% ipython --no-banner

In [1]: import numpy as np

In [2]: np.set_printoptions(suppress=True, linewidth=160)

In [3]: def rnd(a):
   ...:     return np.round(a, 3) + 0
   ...: 

In [4]: M2 = np.array([[-1, 2, -2, -3, 0, 3],
   ...:     [-2, -2, -2, -3, -3, 1],
   ...:     [3, 1, 2, 3, 1, 2],
   ...:     [1, 0, 3, 0, -1, -3],
   ...:     [-2, -3, 2, -3, 3, -2],
   ...:     [1, -1, 0, 2, -2, -1]])

In [5]: data = M2 + M2.T

In [6]: data
Out[6]: 
array([[-2,  0,  1, -2, -2,  4],
       [ 0, -4, -1, -3, -6,  0],
       [ 1, -1,  4,  6,  3,  2],
       [-2, -3,  6,  0, -4, -1],
       [-2, -6,  3, -4,  6, -4],
       [ 4,  0,  2, -1, -4, -2]])

In [7]: rng = np.random.default_rng(165)

In [8]: idx = rng.permutation(6)

In [9]: idx
Out[9]: array([0, 2, 4, 3, 5, 1])

In [10]: M2 = data[idx][:, idx]

In [11]: M2
Out[11]: 
array([[-2,  1, -2, -2,  4,  0],
       [ 1,  4,  3,  6,  2, -1],
       [-2,  3,  6, -4, -4, -6],
       [-2,  6, -4,  0, -1, -3],
       [ 4,  2, -4, -1, -2,  0],
       [ 0, -1, -6, -3,  0, -4]])

In [12]: np.diag(M2)
Out[12]: array([-2,  4,  6,  0, -2, -4])

In [13]: U, sig, VT = np.linalg.svd(M2, full_matrices=False)

In [14]: rnd(U.T @ M2 @ VT.T)
Out[14]: 
array([[11.259,  0.   ,  0.   ,  0.   ,  0.   ,  0.   ],
       [ 0.   , 11.101,  0.   ,  0.   ,  0.   ,  0.   ],
       [ 0.   ,  0.   ,  8.719,  0.   ,  0.   ,  0.   ],
       [ 0.   ,  0.   ,  0.   ,  6.146,  0.   ,  0.   ],
       [ 0.   ,  0.   ,  0.   ,  0.   ,  3.36 ,  0.   ],
       [ 0.   ,  0.   ,  0.   ,  0.   ,  0.   ,  2.629]])

In [15]: rnd(sig)
Out[15]: array([11.259, 11.101,  8.719,  6.146,  3.36 ,  2.629])

In [16]: rnd(U.T @ U)
Out[16]: 
array([[1., 0., 0., 0., 0., 0.],
       [0., 1., 0., 0., 0., 0.],
       [0., 0., 1., 0., 0., 0.],
       [0., 0., 0., 1., 0., 0.],
       [0., 0., 0., 0., 1., 0.],
       [0., 0., 0., 0., 0., 1.]])

In [17]: U.shape, sig.shape, VT.shape
Out[17]: ((6, 6), (6,), (6, 6))

In [18]: X = (rng.random((10, 10)) < 0.3) + np.eye(10)

In [19]: X /= X.sum(axis=1, keepdims=True)

In [20]: rnd(X)
Out[20]: 
array([[0.333, 0.   , 0.333, 0.333, 0.   , 0.   , 0.   , 0.   , 0.   , 0.   ],
       [0.   , 0.333, 0.   , 0.   , 0.333, 0.   , 0.   , 0.333, 0.   , 0.   ],
       [0.167, 0.   , 0.167, 0.167, 0.   , 0.167, 0.167, 0.   , 0.167, 0.   ],
       [0.   , 0.   , 0.   , 0.333, 0.   , 0.333, 0.   , 0.333, 0.   , 0.   ],
       [0.   , 0.25 , 0.   , 0.   , 0.5  , 0.25 , 0.   , 0.   , 0.   , 0.   ],
       [0.   , 0.167, 0.167, 0.167, 0.   , 0.333, 0.   , 0.167, 0.   , 0.   ],
       [0.   , 0.   , 0.   , 0.   , 0.167, 0.167, 0.167, 0.167, 0.167, 0.167],
       [0.2  , 0.   , 0.2  , 0.2  , 0.   , 0.   , 0.   , 0.2  , 0.2  , 0.   ],
       [0.2  , 0.   , 0.2  , 0.   , 0.   , 0.2  , 0.2  , 0.   , 0.2  , 0.   ],
       [0.   , 0.   , 0.   , 0.   , 0.   , 0.   , 0.   , 0.   , 0.   , 1.   ]])

In [21]: x = np.array([2, 0, 0, -2, -2, -1, -2, 0, 0, 0])

In [22]: y = X @ x

In [23]: rnd(y)
Out[23]: array([ 0.   , -0.667, -0.5  , -1.   , -1.25 , -0.667, -0.833,  0.   , -0.2  ,  0.   ])

In [24]: rnd(np.linalg.solve(X, 4 * y))
Out[24]: array([ 8.,  0.,  0., -8., -8., -4., -8.,  0.,  0.,  0.])

In [25]: rnd(np.linalg.solve(X, X[:, 9]))
Out[25]: array([0., 0., 0., 0., 0., 0., 0., 0., 0., 1.])
